>>> import numpy as np
>>> np.set_printoptions(precision=1, suppress=True, linewidth=200, sign=" ")
>>> rd = lambda a: np.round(a, 1) + 0
>>> mat = np.array([[1, 0, 0], [0, 3, 0], [0, 0, 3]])
>>> # equal to its transpose
>>> u = np.array([4, 5])
>>> np.array([np.convolve(row, u, "same") for row in mat])
array([[  4,   5,   0],
       [  0,  12,  15],
       [  0,   0,  12]])
>>> vec = np.array([3, 0, -2])
>>> target = mat @ vec
>>> target
array([ 3,  0, -6])
>>> rd(np.linalg.solve(mat, target + mat[:, 0]))
array([ 4.,  0., -2.])
>>> rd(np.linalg.solve(mat.T, mat[0]))
array([ 1.,  0.,  0.])
>>> rd(np.linalg.solve(mat, -1 * target))
array([-3.,  0.,  2.])
>>> vals, vecs = np.linalg.eigh(mat)
>>> vecs.T @ mat @ vecs
array([[ 1.,  0.,  0.],
       [ 0.,  3.,  0.],
       [ 0.,  0.,  3.]])
>>> rd(np.linalg.eigvalsh(mat @ mat))
array([ 1.,  9.,  9.])
>>> (vals > 1e-8).sum(), (vals < -1e-8).sum()
(np.int64(3), np.int64(0))
>>> vals.sum(), np.trace(mat)
(np.float64(7.0), np.int64(7))
>>> rd(np.linalg.svd(mat, compute_uv=False))
array([ 3.,  3.,  1.])
>>> proj = np.triu(np.array([[1, 3, 1], [3, -4, 3], [3, 1, -4]]), 1) + np.eye(3)
>>> other = proj @ mat @ np.linalg.inv(proj)
>>> other
array([[  1.,   6., -16.],
       [  0.,   3.,   0.],
       [  0.,   0.,   3.]])
>>> proj @ mat - mat @ proj
array([[ 0.,  6.,  2.],
       [ 0.,  0.,  0.],
       [ 0.,  0.,  0.]])
>>> np.linalg.matrix_rank(other)
np.int64(3)
>>> arr = np.load("layer6.npy")
>>> arr
array([[ 0.5,  0.5,  0. ,  0. ],
       [ 0.3,  0.7,  0. ,  0. ],
       [ 0. ,  0. ,  0.5,  0.5],
       [ 0.5,  0. ,  0. ,  0.5]])
>>> # a transition matrix
>>> proj = np.triu(np.array([[8, 5, 5, 7], [5, 3, 9, 4], [6, 7, 5, 8], [4, 5, 1, 3]]), 1) + np.eye(4)
>>> other = proj @ arr @ np.linalg.inv(proj)
>>> rd(np.linalg.det(other))
np.float64(0.0)
>>> np.linalg.matrix_rank(other)
np.int64(4)
>>> rd(np.poly(other))
array([ 1. , -2.2,  1.6, -0.5,  0.1])
>>> rd(other)
array([[    5.5,   -23.5,   186.5, -1430.5],
       [    2.3,   -10.8,    90.2,  -688. ],
       [    4. ,   -20. ,   160.5, -1227.5],
       [    0.5,    -2.5,    20. ,  -153. ]])
>>> F = np.load("m.npy")
>>> F
array([[ -0.2,  18.4,   7.8],
       [  4.5, -15.3, -12.1],
       [  0.6,   0.3,  20. ],
       [  7.8,  18.3,  -2.2],
       [-14.6, -12.4,   5.5],
       [ 18.6,   5.2,   5.2],
       [ -5.4,  10. , -16.5],
       [  7.7, -13.4,  12.7],
       [ 18.6,  -5.6,   4.7],
       [ -0.4, -14.6, -13.6],
       [  3.2,  19.6,   2. ],
       [-14.7,   6.8, -11.7],
       [ 14.6,  -2.7,  13.4],
       [-19.1,   5.2,  -3. ],
       [-19.8,  -1.4,   2.3],
       [ -7.9,  12.8, -13.1],
       [-10.6,  16.1,  -5.5],
       [ -2.5,  -9.2,  17.6],
       [ -7.2,   3.5,  18.3],
       [ 14.4,  13.3,  -3.9],
       [-10.9,  16.5,  -3.3]])
>>> basis = F[[3, 4]].astype(float)
>>> for _ in range(5):
...     labels = np.linalg.norm(F[:, None] - basis, axis=-1).argmin(axis=1)
...     basis = np.array([F[labels == j].mean(axis=0) for j in range(2)])
... 
>>> labels
array([ 0,  1,  1,  0,  1,  0,  0,  1,  0,  1,  0,  1,  0,  1,  1,  0,  0,  1,  1,  0,  0])
>>> rd(basis[1] - basis[0])
array([-10.4, -16.1,   4.6])
>>> np.abs(basis[1] - basis[0]).argmax()
np.int64(1)
>>> J = np.load("block17.npy")
>>> J
array([[ 1,  0,  3,  2],
       [ 0,  1,  0,  0],
       [ 1,  0,  3,  0],
       [-1,  0, -2, -1]])
>>> ang = np.radians(36)
>>> r_ = np.eye(4)
>>> r_[3, 3] = r_[1, 1] = np.cos(ang)
>>> r_[3, 1], r_[1, 3] = -np.sin(ang), np.sin(ang)
>>> rd(r_)
array([[ 1. ,  0. ,  0. ,  0. ],
       [ 0. ,  0.8,  0. ,  0.6],
       [ 0. ,  0. ,  1. ,  0. ],
       [ 0. , -0.6,  0. ,  0.8]])
>>> other = J @ r_.T
>>> rd(np.abs(other - J).max(axis=0))
array([ 0. ,  1.2,  0. ,  0.6])
>>> np.allclose(J @ J.T, other @ other.T)
True
>>> rd(np.linalg.svd(J, compute_uv=False)), rd(np.linalg.svd(other, compute_uv=False))
(array([ 5.3,  1.4,  1. ,  0.3]), array([ 5.3,  1.4,  1. ,  0.3]))
>>> rng = np.random.default_rng(31)
>>> labels = rng.permutation(4)
>>> labels
array([ 1,  0,  2,  3])
>>> other = J[labels][:, labels]
>>> np.diag(other)
array([ 1,  1,  3, -1])
>>> rd(np.sort(np.abs(np.linalg.eigvals(other))))
array([ 0.7,  0.7,  1. ,  3.7])
>>> np.trace(other)
np.int64(4)
>>> rd(np.linalg.det(other)), rd(np.linalg.det(J[labels]))
(np.float64(2.0), np.float64(-2.0))
>>> u = np.array([-3, -1, -3, -1])
>>> other = J + np.outer(u, np.eye(4)[2])
>>> other
array([[ 1.,  0.,  0.,  2.],
       [ 0.,  1., -1.,  0.],
       [ 1.,  0.,  0.,  0.],
       [-1.,  0., -3., -1.]])
>>> np.linalg.matrix_rank(other - J)
np.int64(1)
>>> np.linalg.matrix_rank(np.linalg.inv(other) - np.linalg.inv(J), tol=1e-8)
np.int64(1)
>>> M = np.loadtxt("sample15.csv", delimiter=",")
>>> M
array([[ 4.,  4.,  2., -4.],
       [-2., -2., -1.,  2.],
       [ 4.,  4.,  2., -4.]])
>>> # column 1 repeats column 0
>>> np.allclose(M[:-1].T @ np.linalg.lstsq(M[:-1].T, M[-1])[0], M[-1])
True
>>> np.abs(np.diag(np.linalg.qr(M)[1])) > 1e-9
array([ True, False, False])
>>> try:
...     np.linalg.inv(M)
... except np.linalg.LinAlgError as e:
...     print(e)
... 
Last 2 dimensions of the array must be square
>>> rd(M @ np.linalg.pinv(M) @ M)
array([[ 4.,  4.,  2., -4.],
       [-2., -2., -1.,  2.],
       [ 4.,  4.,  2., -4.]])
>>> feats = np.load("test0.npy")
>>> feats
array([[ 0,  2,  1,  3],
       [-1, -3,  0,  1],
       [ 0,  3, -1, -2]])
>>> u = np.array([0, 1, 1])
>>> np.polyval(u, feats[2])
array([ 1,  4,  0, -1])
>>> np.convolve(feats[2], u)
array([ 0,  0,  3,  2, -3, -2])
>>> np.correlate(feats[2], feats[0], "full")
array([ 0,  9,  0, -1, -4, -4,  0])
>>> np.cross(feats[2, :3], feats[0, :3])
array([ 5,  0,  0])
>>> t3 = np.stack([feats, -3 * feats, feats[::-1]])
>>> np.linalg.matrix_rank(t3.reshape(3, -1))
np.int64(2)
>>> (t3 @ feats.T).shape
(3, 3, 3)
>>> rd(np.linalg.norm(t3, axis=(1, 2)))
array([  6.2,  18.7,   6.2])
>>> w1 = np.array([[-2, -2], [2, 2], [-1, 0], [-1, 0]])
>>> b = np.array([8, 6])
>>> H = np.maximum(feats @ w1 + b, 0)
>>> (H > 0).astype(int)
array([[ 1,  1],
       [ 1,  1],
       [ 1,  1]])
>>> H
array([[  8,  10],
       [  3,   2],
       [ 17,  12]])
>>> basis = np.array([[1, -1], [-3, 3]])
>>> (H @ basis).round(6).argmax(axis=1)
array([ 1,  1,  1])
>>> vec = np.ones(3)
>>> for _ in range(6):
...     vec = mat @ vec
...     vec /= np.linalg.norm(vec)
...     print(round(vec @ mat @ vec, 1))
... 
2.9
3.0
3.0
3.0
3.0
3.0
>>> rd(np.linalg.eigvalsh(mat)[-1])
np.float64(3.0)
>>> rd(vec)
array([ 0. ,  0.7,  0.7])
>>> K = np.array([[0.0, 1.0, 0.0], [1.0, 0.0, 0.0], [0.0, 0.0, 0.0]])
>>> K
array([[ 0.,  1.,  0.],
       [ 1.,  0.,  0.],
       [ 0.,  0.,  0.]])
>>> np.all(np.linalg.eigvalsh(K) > 0)
np.False_
>>> rd(np.linalg.eigvalsh(K).min())
np.float64(-1.0)
>>> E = np.load("arr.npy")
>>> E
array([[ 0.2,  1.2, -0.4],
       [-0.4,  0.2,  0.8],
       [ 0.4,  1.3, -0.2]])
>>> vec = np.array([2, 3, 3])
>>> target = E @ vec
>>> b, lr = np.zeros(3), 1 / np.linalg.norm(E, 2) ** 2
>>> for i in range(8):
...     b -= lr * E.T @ (E @ b - target)
...     if i % 2 == 0: print(i, round(np.linalg.norm(E @ b - target), 1))
... 
0 2.0
2 1.2
4 0.8
6 0.6
>>> rd(b)
array([-0.2,  3.2,  1.6])
>>> vec = np.array([-2, 2, 0])
>>> target = E @ vec
>>> rd(target)
array([ 2. ,  1.2,  1.8])
>>> rd(np.linalg.solve(E, E[:, 2]))
array([ 0.,  0.,  1.])
>>> rd(np.linalg.solve(E, target + E[:, 1]))
array([-2.,  3.,  0.])
>>> rd(np.linalg.solve(E.T, E[0]))
array([ 1.,  0.,  0.])
>>> rd(np.linalg.solve(E, target))
array([-2.,  2.,  0.])
>>> u = np.array([0, 3])
>>> np.polyval(u, E[2])
array([ 3.,  3.,  3.])
>>> rd(np.correlate(E[2], E[1], "full"))
array([ 0.3,  1.1, -0.1, -0.6,  0.1])
>>> labels = rng.permutation(3)
>>> labels
array([ 2,  1,  0])
>>> other = E[labels][:, labels]
>>> rd(np.linalg.det(other)), rd(np.linalg.det(E[labels]))
(np.float64(0.3), np.float64(-0.3))
>>> np.diag(other)
array([-0.2,  0.2,  0.2])
>>> np.allclose(other, E)
False
>>> left, sigma, vt = np.linalg.svd(arr, full_matrices=False)
>>> np.allclose(left * sigma @ vt, arr)
True
>>> rd(sigma / sigma[0])
array([ 1. ,  0.8,  0.4,  0.1])
>>> rd(np.cumsum(sigma ** 2) / np.sum(sigma ** 2))
array([ 0.6,  0.9,  1. ,  1. ])
>>> rd(np.sqrt((sigma ** 2).sum())), rd(np.linalg.norm(arr))
(np.float64(1.4), np.float64(1.4))
